$ python3 -q
>>> import numpy as np
>>> import numpy.linalg as la
>>> np.set_printoptions(precision=2, suppress=True, linewidth=140)
>>> q, _ = la.qr(np.array([[2.0, -0.7, 0.9, 1.1],
...     [-0.6, 0.6, 1.1, -0.5],
...     [1.4, -0.2, -0.8, 1.4],
...     [0.9, -1.1, -1.0, 0.4]]))
>>> m1 = -1 * q
>>> m1
array([[ 0.75,  0.17, -0.62,  0.18],
       [-0.22,  0.38, -0.4 , -0.8 ],
       [ 0.52,  0.44,  0.68, -0.28],
       [ 0.34, -0.8 ,  0.05, -0.5 ]])
>>> x = np.array([9, 4, 9, 8])
>>> y = m1 @ x
>>> beta, lr = np.zeros(4), 1 / la.norm(m1, 2) ** 2
>>> for i in range(15):
...     beta -= lr * m1.T @ (m1 @ beta - y)
...     if i % 5 == 0: print(i, round(la.norm(m1 @ beta - y), 2))
... 
0 0.0
5 0.0
10 0.0
>>> np.round(la.cond(m1), 2)
np.float64(1.0)
>>> print(beta)
[9. 4. 9. 8.]
>>> P = np.triu(np.array([[3, 8, 5, 0], [1, 7, 6, 4], [1, 4, 7, 7], [0, 6, 9, 0]]), 1) + np.eye(4)
>>> out = P @ m1 @ la.inv(P)
>>> round(la.det(out), 2)
np.float64(-1.0)
>>> rng = np.random.default_rng(24)
>>> z = rng.permutation(4)
>>> out = m1[:, z] * rng.choice([-1, 1], 4)
>>> out
array([[ 0.62,  0.17,  0.18, -0.75],
       [ 0.4 ,  0.38, -0.8 ,  0.22],
       [-0.68,  0.44, -0.28, -0.52],
       [-0.05, -0.8 , -0.5 , -0.34]])
>>> U, _, Vt = la.svd(m1.T @ out)
>>> print(np.round(U @ Vt, 2) + 0)
[[ 0.  0.  0. -1.]
 [ 0.  1.  0.  0.]
 [-1.  0.  0.  0.]
 [ 0.  0.  1.  0.]]
>>> out = m1 / la.norm(m1, axis=1, keepdims=True)
>>> C2 = out @ out.T
>>> np.degrees(np.arccos(np.clip(C2[2, 3], -1, 1)))
np.float64(90.0)
>>> (C2 - 2 * np.eye(4)).round(6).argmax(axis=1)
array([1, 0, 0, 0])
>>> (np.abs(C2) > 0.9).astype(int)
array([[1, 0, 0, 0],
       [0, 1, 0, 0],
       [0, 0, 1, 0],
       [0, 0, 0, 1]])
>>> C2.round(2) + 0
array([[1., 0., 0., 0.],
       [0., 1., 0., 0.],
       [0., 0., 1., 0.],
       [0., 0., 0., 1.]])
>>> print(C2[2].round(2) + 0)
[0. 0. 1. 0.]
